In [1]: import numpy as np

In [2]: from numpy import linalg as LA

In [3]: np.set_printoptions(precision=2, suppress=True, linewidth=160, floatmode="fixed")

In [4]: def tidy(a):
   ...:     return np.round(a, 2) + 0
   ...: 

In [5]: F = np.load("a.npy")

In [6]: F
Out[6]: 
array([[ 0.00,  2.30, -0.50, -2.50,  0.40, -0.30, -1.50, -1.80,  0.80],
       [-0.10, -0.80,  1.50, -4.50,  0.90, -2.60,  0.60, -1.30,  0.70],
       [ 0.40, -0.50,  0.40, -0.50,  0.20,  1.10,  1.30,  0.80,  0.90],
       [-0.10, -0.50,  0.50, -0.50,  0.30, -0.90,  1.10, -0.90, -0.80],
       [-0.20, -0.30, -1.00,  6.00,  0.60,  0.30, -0.50, -1.20, -0.50],
       [-1.00, -0.20, -0.10,  4.00,  0.50, -0.10,  0.50,  0.80, -1.40],
       [-1.60,  0.60,  1.00, 12.50, -0.70,  0.50, -1.90, -0.10, -0.20],
       [ 0.80,  0.80, -2.20, -0.50, -0.20,  0.90, -0.70, -2.00,  0.50]])

In [7]: x = np.array([7, 5, 2, 4, 0, 1, 3, 4, 1])

In [8]: tidy(F @ np.ones(9))
Out[8]: array([-3.10, -5.60,  4.10, -1.80,  3.20,  3.00, 10.10, -2.60])

In [9]: tidy(F * x)
Out[9]: 
array([[  0.00,  11.50,  -1.00, -10.00,   0.00,  -0.30,  -4.50,  -7.20,   0.80],
       [ -0.70,  -4.00,   3.00, -18.00,   0.00,  -2.60,   1.80,  -5.20,   0.70],
       [  2.80,  -2.50,   0.80,  -2.00,   0.00,   1.10,   3.90,   3.20,   0.90],
       [ -0.70,  -2.50,   1.00,  -2.00,   0.00,  -0.90,   3.30,  -3.60,  -0.80],
       [ -1.40,  -1.50,  -2.00,  24.00,   0.00,   0.30,  -1.50,  -4.80,  -0.50],
       [ -7.00,  -1.00,  -0.20,  16.00,   0.00,  -0.10,   1.50,   3.20,  -1.40],
       [-11.20,   3.00,   2.00,  50.00,   0.00,   0.50,  -5.70,  -0.40,  -0.20],
       [  5.60,   4.00,  -4.40,  -2.00,   0.00,   0.90,  -2.10,  -8.00,   0.50]])

In [10]: LA.norm(F @ x) <= LA.norm(F, 2) * LA.norm(x) + 1e-9
Out[10]: np.True_

In [11]: x @ F
ValueError: matmul: Input operand 1 has a mismatch in its core dimension 0, with gufunc signature (n?,k),(k,m?)->(n?,m?) (size 8 is different from 9)


In [12]: tidy(F @ (2 * x))
Out[12]: array([-21.40, -50.00,  16.40, -12.40,  25.20,  22.00,  76.00, -11.00])

In [13]: tidy((F * x).sum(axis=1))
Out[13]: array([-10.70, -25.00,   8.20,  -6.20,  12.60,  11.00,  38.00,  -5.50])

In [14]: A2 = F / np.sqrt((F ** 2).mean(axis=1, keepdims=True))

In [15]: tidy(A2[2])
Out[15]: array([ 0.53, -0.66,  0.53, -0.66,  0.26,  1.45,  1.71,  1.05,  1.18])

In [16]: tidy(LA.norm(A2, axis=1))
Out[16]: array([3.00, 3.00, 3.00, 3.00, 3.00, 3.00, 3.00, 3.00])

In [17]: LA.matrix_rank(F - F.mean(axis=1, keepdims=True))
Out[17]: np.int64(8)

In [18]: W = np.array([[3, 0, 0, 2, 3],
    ...:     [1, 0, 3, 0, 1],
    ...:     [3, 2, 0, 3, 2],
    ...:     [2, 3, 0, 0, 2],
    ...:     [2, 0, 2, 3, 2],
    ...:     [3, 3, 2, 3, 1],
    ...:     [2, 3, 0, 0, 3],
    ...:     [1, 1, 3, 1, 3],
    ...:     [2, 2, 0, 3, 1]])

In [19]: beta = np.array([1, 2, 1, 2, 2])

In [20]: H = np.maximum(F @ W + beta, 0)

In [21]: (H > 0).astype(int)
Out[21]: 
array([[0, 0, 1, 1, 0],
       [0, 0, 0, 1, 0],
       [1, 1, 1, 1, 1],
       [0, 0, 0, 0, 1],
       [1, 1, 0, 0, 1],
       [1, 1, 1, 0, 1],
       [1, 1, 1, 1, 1],
       [0, 0, 0, 0, 0]])

In [22]: C = np.array([[5, 9, 9], [-6, 5, 0], [-2, 5, 3], [4, -8, 6], [-6, 4, 8]])

In [23]: tidy(H @ C)
Out[23]: 
array([[   0.20,    2.30,   16.50],
       [   8.00,  -16.00,   12.00],
       [ -43.20,  128.80,  268.70],
       [  -4.20,    2.80,    5.60],
       [ -93.20,  176.00,  128.00],
       [-119.20,  169.80,  137.60],
       [-226.20,  446.70,  336.30],
       [   0.00,    0.00,    0.00]])

In [24]: (H @ C).round(6).argmax(axis=1)
Out[24]: array([2, 2, 2, 2, 1, 1, 1, 0])

In [25]: x = np.array([2, 4, 7, 0, 7, 5, 3, 7, 3])

In [26]: h1 = np.maximum(F @ x, 0)

In [27]: np.flatnonzero(h1 > 1e-9)
Out[27]: array([2, 5])

In [28]: tidy(np.maximum(F @ (3 * x), 0))
Out[28]: array([ 0.00,  0.00, 62.10,  0.00,  0.00,  7.20,  0.00,  0.00])

In [29]: t = np.radians(153)

In [30]: R = np.eye(9)

In [31]: R[8, 8] = R[5, 5] = np.cos(t)

In [32]: R[8, 5], R[5, 8] = -np.sin(t), np.sin(t)

In [33]: tidy(R)
Out[33]: 
array([[ 1.00,  0.00,  0.00,  0.00,  0.00,  0.00,  0.00,  0.00,  0.00],
       [ 0.00,  1.00,  0.00,  0.00,  0.00,  0.00,  0.00,  0.00,  0.00],
       [ 0.00,  0.00,  1.00,  0.00,  0.00,  0.00,  0.00,  0.00,  0.00],
       [ 0.00,  0.00,  0.00,  1.00,  0.00,  0.00,  0.00,  0.00,  0.00],
       [ 0.00,  0.00,  0.00,  0.00,  1.00,  0.00,  0.00,  0.00,  0.00],
       [ 0.00,  0.00,  0.00,  0.00,  0.00, -0.89,  0.00,  0.00,  0.45],
       [ 0.00,  0.00,  0.00,  0.00,  0.00,  0.00,  1.00,  0.00,  0.00],
       [ 0.00,  0.00,  0.00,  0.00,  0.00,  0.00,  0.00,  1.00,  0.00],
       [ 0.00,  0.00,  0.00,  0.00,  0.00, -0.45,  0.00,  0.00, -0.89]])

In [34]: A2 = F @ R.T

In [35]: tidy(LA.det(R)), tidy(np.trace(R))
Out[35]: (np.float64(1.0), np.float64(5.22))

In [36]: np.allclose(LA.norm(F, axis=1), LA.norm(A2, axis=1))
Out[36]: True

In [37]: tidy(LA.svd(F, compute_uv=False)), tidy(LA.svd(A2, compute_uv=False))
Out[37]: 
(array([15.63,  4.93,  3.86,  2.78,  1.93,  1.20,  0.87,  0.32]),
 array([15.63,  4.93,  3.86,  2.78,  1.93,  1.20,  0.87,  0.32]))

In [38]: W0 = np.array([[-2, -3, 0, -3, 2],
    ...:     [-3, 3, -3, -3, 2],
    ...:     [3, 1, 3, 1, 1],
    ...:     [2, 2, -3, 3, 1],
    ...:     [-1, 0, 1, 2, 0]])

In [39]: tidy(LA.norm(W0[2], 1)), tidy(LA.norm(W0[2], np.inf))
Out[39]: (np.float64(9.0), np.float64(3.0))

In [40]: LA.norm(W0, axis=1).argmax()
Out[40]: np.int64(1)

In [41]: tidy(LA.norm(W0, 1)), tidy(LA.norm(W0, np.inf))
Out[41]: (np.float64(12.0), np.float64(14.0))

In [42]: tidy(LA.norm(W0[2] - W0[0]))
Out[42]: np.float64(8.19)

In [43]: J = np.loadtxt("test4.csv", delimiter=",")

In [44]: J
Out[44]: 
array([[ 0.00, -3.00, -4.00,  0.00],
       [ 3.00,  0.00,  0.00, -2.00],
       [ 4.00,  0.00,  0.00, -2.00],
       [ 0.00,  2.00,  2.00,  0.00]])

In [45]: tidy(np.abs(LA.eigvals(J)).max())
Out[45]: np.float64(5.73)

In [46]: np.allclose(J @ J.T, J.T @ J)
Out[46]: True

In [47]: J.inv()
AttributeError: 'numpy.ndarray' object has no attribute 'inv'


In [48]: W = np.array([[2, 0, 0, 1], [-3, 2, 1, 0], [-3, -3, 2, 3], [3, -2, -2, 0]])

In [49]: beta = np.array([1, 1, 5, 4])

In [50]: H = np.maximum(J @ W + beta, 0)

In [51]: (H > 0).astype(int)
Out[51]: 
array([[1, 1, 0, 0],
       [1, 1, 1, 1],
       [1, 1, 1, 1],
       [0, 0, 1, 1]])

In [52]: (H > 0).mean(axis=0)
Out[52]: array([0.75, 0.75, 0.75, 0.75])

In [53]: LA.matrix_rank(H)
Out[53]: np.int64(4)

In [54]: C = np.array([[-1, 2], [0, -1], [2, 0], [0, 1]])

In [55]: H @ C
Out[55]: 
array([[-22.00,  37.00],
       [ 17.00,   4.00],
       [ 15.00,   9.00],
       [ 22.00,  10.00]])

In [56]: (H @ C).round(6).argmax(axis=1)
Out[56]: array([1, 0, 0, 0])

In [57]: W @ C
Out[57]: 
array([[-2,  5],
       [ 5, -8],
       [ 7,  0],
       [-7,  8]])

In [58]: data = np.loadtxt("mat.csv", delimiter=",")

In [59]: tidy(data)
Out[59]: 
array([[ 0.54,  0.24,  0.29, -0.27,  0.10, -0.13, -0.03, -0.03],
       [ 0.24,  0.27, -0.14, -0.33, -0.08, -0.04, -0.04, -0.04],
       [ 0.29, -0.14,  0.63,  0.21,  0.27, -0.11,  0.02,  0.02],
       [-0.27, -0.33,  0.21,  0.40,  0.11,  0.04,  0.05,  0.05],
       [ 0.10, -0.08,  0.27,  0.11,  0.12, -0.04,  0.01,  0.01],
       [-0.13, -0.04, -0.11,  0.04, -0.04,  0.04,  0.01,  0.01],
       [-0.03, -0.04,  0.02,  0.05,  0.01,  0.01,  0.01,  0.01],
       [-0.03, -0.04,  0.02,  0.05,  0.01,  0.01,  0.01,  0.01]])

In [60]: LA.matrix_rank(data, rtol=0.1)
Out[60]: np.int64(2)

In [61]: tidy(LA.norm(data[3], 1)), tidy(LA.norm(data[3], np.inf))
Out[61]: (np.float64(1.44), np.float64(0.4))

In [62]: tidy(LA.norm(data, 1)), tidy(LA.norm(data, np.inf))
Out[62]: (np.float64(1.69), np.float64(1.69))

In [63]: A2 = data / LA.norm(data, axis=1, keepdims=True)

In [64]: C2 = A2 @ A2.T

In [65]: tidy(C2[0])
Out[65]: array([ 1.00,  0.64,  0.50, -0.58,  0.40, -0.95, -0.64, -0.64])

In [66]: (np.abs(C2) > 0.9).astype(int)
Out[66]: 
array([[1, 0, 0, 0, 0, 1, 0, 0],
       [0, 1, 0, 1, 0, 0, 1, 1],
       [0, 0, 1, 0, 1, 0, 0, 0],
       [0, 1, 0, 1, 0, 0, 1, 1],
       [0, 0, 1, 0, 1, 0, 0, 0],
       [1, 0, 0, 0, 0, 1, 0, 0],
       [0, 1, 0, 1, 0, 0, 1, 1],
       [0, 1, 0, 1, 0, 0, 1, 1]])

In [67]: (C2 - 2 * np.eye(8)).round(6).argmax(axis=1)
Out[67]: array([1, 0, 4, 6, 2, 6, 7, 6])

In [68]: tidy(C2)
Out[68]: 
array([[ 1.00,  0.64,  0.50, -0.58,  0.40, -0.95, -0.64, -0.64],
       [ 0.64,  1.00, -0.35, -1.00, -0.45, -0.37, -1.00, -1.00],
       [ 0.50, -0.35,  1.00,  0.41,  0.99, -0.74,  0.35,  0.35],
       [-0.58, -1.00,  0.41,  1.00,  0.51,  0.31,  1.00,  1.00],
       [ 0.40, -0.45,  0.99,  0.51,  1.00, -0.66,  0.45,  0.45],
       [-0.95, -0.37, -0.74,  0.31, -0.66,  1.00,  0.37,  0.37],
       [-0.64, -1.00,  0.35,  1.00,  0.45,  0.37,  1.00,  1.00],
       [-0.64, -1.00,  0.35,  1.00,  0.45,  0.37,  1.00,  1.00]])

In [69]: tidy(LA.norm(A2, axis=1))
Out[69]: array([1.00, 1.00, 1.00, 1.00, 1.00, 1.00, 1.00, 1.00])

In [70]: P = np.triu(np.array([[-1, -1, -2, -3, 3],
    ...:     [3, 0, -2, 0, -2],
    ...:     [-3, -1, -2, 1, 1],
    ...:     [2, 2, 3, -3, 0],
    ...:     [2, 0, 1, 1, 0]]), 1) + np.eye(5)

In [71]: A2 = P @ W0 @ LA.inv(P)

In [72]: np.trace(A2), np.trace(W0)
Out[72]: (np.float64(7.0), np.int64(7))

In [73]: E = np.load("out19.npy")

In [74]: E
Out[74]: 
array([[2, 2, 2],
       [2, 4, 4],
       [2, 4, 6]])

In [75]: u = np.array([5, -2, -3])

In [76]: A2 = E + np.outer(u, np.eye(3)[1])

In [77]: A2
Out[77]: 
array([[2.00, 7.00, 2.00],
       [2.00, 2.00, 4.00],
       [2.00, 1.00, 6.00]])

In [78]: tidy(LA.det(A2) / LA.det(E)), tidy(1 + LA.solve(E, u)[1])
Out[78]: (np.float64(-2.0), np.float64(-2.0))

In [79]: low = LA.cholesky(E)

In [80]: tidy(low @ low.T)
Out[80]: 
array([[2.00, 2.00, 2.00],
       [2.00, 4.00, 4.00],
       [2.00, 4.00, 6.00]])

In [81]: tidy(np.prod(np.diag(low)) ** 2), tidy(LA.det(E))
Out[81]: (np.float64(8.0), np.float64(8.0))

In [82]: tidy(np.diag(low) ** 2)
Out[82]: array([2.00, 2.00, 2.00])

In [83]: tidy(E / np.sqrt(np.outer(np.diag(E), np.diag(E))))
Out[83]: 
array([[1.00, 0.71, 0.58],
       [0.71, 1.00, 0.82],
       [0.58, 0.82, 1.00]])

In [84]: W = np.array([[2, 1, 0, 3, 2], [2, 0, 0, 3, 1], [3, 3, 2, 3, 0]])

In [85]: beta = np.array([-1, -2, -2, -1, 1])

In [86]: H = np.maximum(E @ W + beta, 0)

In [87]: LA.matrix_rank(H)
Out[87]: np.int64(3)

In [88]: C = np.array([[3, 1, 1], [0, 3, 3], [0, 2, 2], [3, 1, 0], [2, 1, 0]])

In [89]: (H @ C).round(6).argmax(axis=1)
Out[89]: array([0, 0, 0])

In [90]: H @ C
Out[90]: 
array([[104,  59,  35],
       [174, 109,  71],
       [210, 147, 103]])

In [91]: W @ C
Out[91]: 
array([[19, 10,  5],
       [17,  6,  2],
       [18, 19, 16]])

In [92]: A2 = np.array([[-4, 3], [8, 5]])

In [93]: C = np.kron(A2, E)

In [94]: C.shape
Out[94]: (6, 6)

In [95]: A2 = E / LA.norm(E, axis=1, keepdims=True)

In [96]: C2 = A2 @ A2.T

In [97]: tidy(C2[1])
Out[97]: array([0.96, 1.00, 0.98])

In [98]: (C2 - 2 * np.eye(3)).round(6).argmax(axis=1)
Out[98]: array([1, 2, 1])

In [99]: tidy(LA.norm(A2, axis=1))
Out[99]: array([1.00, 1.00, 1.00])

In [100]: A2 = np.array([[2, 1, 0, 2, 1, 0],
     ...:     [0, 0, 0, 2, 1, 1],
     ...:     [1, 2, 0, 2, 0, 0],
     ...:     [1, 0, 1, 2, 2, 0]])

In [101]: feats = np.block([[np.zeros((4, 4)), A2], [A2.T, np.zeros((6, 6))]])

In [102]: feats
Out[102]: 
array([[0.00, 0.00, 0.00, 0.00, 2.00, 1.00, 0.00, 2.00, 1.00, 0.00],
       [0.00, 0.00, 0.00, 0.00, 0.00, 0.00, 0.00, 2.00, 1.00, 1.00],
       [0.00, 0.00, 0.00, 0.00, 1.00, 2.00, 0.00, 2.00, 0.00, 0.00],
       [0.00, 0.00, 0.00, 0.00, 1.00, 0.00, 1.00, 2.00, 2.00, 0.00],
       [2.00, 0.00, 1.00, 1.00, 0.00, 0.00, 0.00, 0.00, 0.00, 0.00],
       [1.00, 0.00, 2.00, 0.00, 0.00, 0.00, 0.00, 0.00, 0.00, 0.00],
       [0.00, 0.00, 0.00, 1.00, 0.00, 0.00, 0.00, 0.00, 0.00, 0.00],
       [2.00, 2.00, 2.00, 2.00, 0.00, 0.00, 0.00, 0.00, 0.00, 0.00],
       [1.00, 1.00, 0.00, 2.00, 0.00, 0.00, 0.00, 0.00, 0.00, 0.00],
       [0.00, 1.00, 0.00, 0.00, 0.00, 0.00, 0.00, 0.00, 0.00, 0.00]])

In [103]: rng = np.random.default_rng(570814)

In [104]: lab = rng.permutation(10)

In [105]: lab
Out[105]: array([2, 8, 1, 9, 5, 3, 0, 7, 4, 6])

In [106]: A2 = feats[lab][:, lab]

In [107]: tidy(LA.det(A2)), tidy(LA.det(feats[lab]))
Out[107]: (np.float64(0.0), np.float64(0.0))

In [108]: A2
Out[108]: 
array([[0.00, 0.00, 0.00, 0.00, 2.00, 0.00, 0.00, 2.00, 1.00, 0.00],
       [0.00, 0.00, 1.00, 0.00, 0.00, 2.00, 1.00, 0.00, 0.00, 0.00],
       [0.00, 1.00, 0.00, 1.00, 0.00, 0.00, 0.00, 2.00, 0.00, 0.00],
       [0.00, 0.00, 1.00, 0.00, 0.00, 0.00, 0.00, 0.00, 0.00, 0.00],
       [2.00, 0.00, 0.00, 0.00, 0.00, 0.00, 1.00, 0.00, 0.00, 0.00],
       [0.00, 2.00, 0.00, 0.00, 0.00, 0.00, 0.00, 2.00, 1.00, 1.00],
       [0.00, 1.00, 0.00, 0.00, 1.00, 0.00, 0.00, 2.00, 2.00, 0.00],
       [2.00, 0.00, 2.00, 0.00, 0.00, 2.00, 2.00, 0.00, 0.00, 0.00],
       [1.00, 0.00, 0.00, 0.00, 0.00, 1.00, 2.00, 0.00, 0.00, 0.00],
       [0.00, 0.00, 0.00, 0.00, 0.00, 1.00, 0.00, 0.00, 0.00, 0.00]])

In [109]: np.allclose(A2, feats)
Out[109]: False

In [110]: np.diag(A2)
Out[110]: array([0.00, 0.00, 0.00, 0.00, 0.00, 0.00, 0.00, 0.00, 0.00, 0.00])
